% ipython --no-banner

In [1]: import numpy as np

In [2]: np.set_printoptions(suppress=True, linewidth=120)

In [3]: arr = np.array([[0, 0, 2], [0, 0, -1], [0, 0, 0]])

In [4]: # column 2 dominates

In [5]: Uu, sv, VT = np.linalg.svd(arr)

In [6]: V = VT[:(sv > 1e-8).sum()]

In [7]: rng = np.random.default_rng(68)

In [8]: x = arr[1] + -1 * arr[0] + rng.integers(2) * np.eye(3)[2]

In [9]: x
Out[9]: array([ 0.,  0., -3.])

In [10]: np.diag(V.T @ V)
Out[10]: array([0., 0., 1.])

In [11]: V.T @ V
Out[11]: 
array([[0., 0., 0.],
       [0., 0., 0.],
       [0., 0., 1.]])

In [12]: Uu, sv, VT = np.linalg.svd(arr)

In [13]: np.argmax(sv[:-1] / (sv[1:] + 1e-6)) + 1
Out[13]: np.int64(1)

In [14]: other = Uu[:, :1] @ np.diag(sv[:1]) @ VT[:1]

In [15]: other.round(1)
Out[15]: 
array([[ 0.,  0.,  2.],
       [ 0.,  0., -1.],
       [ 0.,  0.,  0.]])

In [16]: round(np.linalg.norm(arr - other) / np.linalg.norm(arr), 1)
Out[16]: np.float64(0.0)

In [17]: round(np.linalg.norm(arr - other, 2), 1), sv[1]
Out[17]: (np.float64(0.0), np.float64(0.0))

In [18]: np.round(np.abs(arr - other).max(), 1)
Out[18]: np.float64(0.0)

In [19]: mat = np.loadtxt("w.csv", delimiter=",")

In [20]: mat.round(1) + 0
Out[20]: 
array([[ 0. ,  0.1],
       [ 6. ,  0.2],
       [ 6. ,  0. ],
       [-0.1, -0.1],
       [ 5.9, -0.1]])

In [21]: # column 0 is much longer than the rest

In [22]: x = np.array([2, 3])

In [23]: h1 = np.maximum(mat @ x, 0)

In [24]: np.round(mat * (h1 > 1e-9)[:, None], 1) + 0
Out[24]: 
array([[ 0. ,  0.1],
       [ 6. ,  0.2],
       [ 6. ,  0. ],
       [ 0. ,  0. ],
       [ 5.9, -0.1]])

In [25]: np.flatnonzero(h1 > 1e-9)
Out[25]: array([0, 1, 2, 4])

In [26]: np.round(np.maximum(mat @ x, 0) - np.maximum(-mat @ x, 0), 1)
Out[26]: array([ 0.4, 12.4, 11.9, -0.4, 11.5])

In [27]: np.round(mat.reshape(2, -1), 1) + 0
Out[27]: 
array([[ 0. ,  0.1,  6. ,  0.2,  6. ],
       [ 0. , -0.1, -0.1,  5.9, -0.1]])

In [28]: np.round(mat.ravel(order="F"), 1) + 0
Out[28]: array([ 0. ,  6. ,  6. , -0.1,  5.9,  0.1,  0.2,  0. , -0.1, -0.1])

In [29]: np.round(mat.reshape(-1, 2), 1) + 0
Out[29]: 
array([[ 0. ,  0.1],
       [ 6. ,  0.2],
       [ 6. ,  0. ],
       [-0.1, -0.1],
       [ 5.9, -0.1]])

In [30]: blk = mat.reshape(5, 2, -1)

In [31]: np.round(blk.transpose(1, 0, 2), 1) + 0
Out[31]: 
array([[[ 0. ],
        [ 6. ],
        [ 6. ],
        [-0.1],
        [ 5.9]],

       [[ 0.1],
        [ 0.2],
        [ 0. ],
        [-0.1],
        [-0.1]]])

In [32]: blk[:, 0].round(1) + 0
Out[32]: 
array([[ 0. ],
       [ 6. ],
       [ 6. ],
       [-0.1],
       [ 5.9]])

In [33]: np.round(np.swapaxes(blk, 1, 2)[3], 1)
Out[33]: array([[-0.1, -0.1]])

In [34]: Q = mat.astype(float).copy()

In [35]: for j in range(2):
    ...:     Q[:, j] -= Q[:, :j] @ (Q[:, :j].T @ Q[:, j])
    ...:     Q[:, j] /= np.linalg.norm(Q[:, j])
    ...: 

In [36]: Q.round(1) + 0
Out[36]: 
array([[ 0. ,  0.6],
       [ 0.6,  0.6],
       [ 0.6, -0.1],
       [ 0. , -0.3],
       [ 0.6, -0.5]])

In [37]: np.round(Q.T @ Q, 1) + 0
Out[37]: 
array([[1., 0.],
       [0., 1.]])

In [38]: np.round(Q.T @ mat, 1) + 0
Out[38]: 
array([[10.3,  0. ],
       [ 0. ,  0.3]])
